% python3 -q
>>> import numpy as np
>>> import numpy.linalg as la
>>> np.set_printoptions(precision=1, suppress=True, linewidth=160)
>>> def rnd(a):
...     return np.round(a, 1) + 0
... 
>>> X = np.array([[-5, 0, -4, -5], [0, -5, 0, -4], [-4, 0, -5, 0], [-5, -4, 0, -5]])
>>> q, r_ = la.qr(X)
>>> print(np.allclose(r_.T @ r_, X.T @ X))
True
>>> print(rnd(q.T @ q))
[[1. 0. 0. 0.]
 [0. 1. 0. 0.]
 [0. 0. 1. 0.]
 [0. 0. 0. 1.]]
>>> ev, evecs = la.eigh(X)
>>> x0 = np.array([-2, -2, 2, 3])
>>> print(rnd(evecs * np.maximum(ev, 0) @ evecs.T))
[[ 0.8  0.5 -0.5 -0.8]
 [ 0.5  0.3 -0.3 -0.5]
 [-0.5 -0.3  0.3  0.5]
 [-0.8 -0.5  0.5  0.8]]
>>> print(x0 @ X @ x0)
35
>>> ev, evecs = la.eigh(X)
>>> print((ev > 1e-8).sum(), (ev < -1e-8).sum())
1 3
>>> print(rnd(la.eigvalsh(X + 3 * np.eye(4))))
[-9.2 -4.2  0.2  5.2]
>>> print(rnd(evecs.T @ evecs))
[[1. 0. 0. 0.]
 [0. 1. 0. 0.]
 [0. 0. 1. 0.]
 [0. 0. 0. 1.]]
>>> print(rnd(la.eigvalsh(X @ X)))
[  4.9   7.7  52.1 149.3]
>>> print(np.abs(evecs[:, -1]).round(6).argmax())
0
>>> print(ev.sum(), np.trace(X))
-20.0 -20
>>> print(rnd(np.abs(evecs[:, -1])))
[0.6 0.3 0.3 0.6]
>>> print(rnd(ev))
[-12.2  -7.2  -2.8   2.2]
>>> print(rnd(evecs.T @ X @ evecs))
[[-12.2   0.    0.    0. ]
 [  0.   -7.2   0.    0. ]
 [  0.    0.   -2.8   0. ]
 [  0.    0.    0.    2.2]]
>>> A2 = np.array([[2, -2, -1, -1, -1, 0],
...     [-1, -1, 2, 0, -1, 0],
...     [1, 1, 1, 0, 0, -1],
...     [0, -1, 1, -2, -2, 2]])
>>> m1 = A2.T @ A2
>>> print(m1)
[[ 6 -2 -3 -2 -1 -1]
 [-2  7  0  4  5 -3]
 [-3  0  7 -1 -3  1]
 [-2  4 -1  5  5 -4]
 [-1  5 -3  5  6 -4]
 [-1 -3  1 -4 -4  5]]
>>> print(la.matrix_rank(m1, rtol=0.1))
4
>>> print(la.cond(m1) > 100)
True
>>> data = np.loadtxt("case2.csv", delimiter=",")
>>> print(data)
[[-3.  3.  0.  0.  0.  0.  0.  0.  0.]
 [-2. -2.  0.  0.  0.  0.  0.  0.  0.]
 [ 0.  0.  2.  1.  2.  1.  2.  2.  2.]
 [ 0.  0.  2.  1.  2.  2.  0.  0.  1.]
 [ 0.  0.  1.  2.  1.  1.  1.  2.  2.]
 [ 0.  0.  0.  0.  2.  1.  2.  2.  0.]
 [ 0.  0.  0.  1.  1.  2.  1.  0.  2.]
 [ 0.  0.  0.  2.  1.  1.  1.  2.  1.]
 [ 0.  0.  1.  1.  2.  2.  2.  2.  0.]]
>>> rng = np.random.default_rng(981)
>>> idx = rng.permutation(9)
>>> A2 = data[:, idx] * rng.choice([-1, 1], 9)
>>> print(A2)
[[-3. -0. -3.  0.  0. -0. -0.  0.  0.]
 [-2. -0.  2.  0.  0. -0. -0.  0.  0.]
 [ 0. -1. -0.  2.  2. -2. -1.  2.  2.]
 [ 0. -2. -0.  2.  2. -0. -1.  0.  1.]
 [ 0. -1. -0.  1.  1. -2. -2.  1.  2.]
 [ 0. -1. -0.  0.  2. -2. -0.  2.  0.]
 [ 0. -2. -0.  0.  1. -0. -1.  1.  2.]
 [ 0. -1. -0.  0.  1. -2. -2.  1.  1.]
 [ 0. -2. -0.  1.  2. -2. -1.  2.  0.]]
>>> Uu, _, VT = la.svd(data.T @ A2)
>>> print(idx)
[0 5 1 2 4 7 3 6 8]
>>> print(rnd(Uu @ VT))
[[ 1.  0.  0.  0.  0.  0.  0.  0.  0.]
 [ 0.  0. -1.  0.  0.  0.  0.  0.  0.]
 [ 0.  0.  0.  1.  0.  0.  0.  0.  0.]
 [ 0.  0.  0.  0.  0.  0. -1.  0.  0.]
 [ 0.  0.  0.  0.  1.  0.  0.  0.  0.]
 [ 0. -1.  0.  0.  0.  0.  0.  0.  0.]
 [ 0.  0.  0.  0.  0.  0.  0.  1.  0.]
 [ 0.  0.  0.  0.  0. -1.  0.  0.  0.]
 [ 0.  0.  0.  0.  0.  0.  0.  0.  1.]]
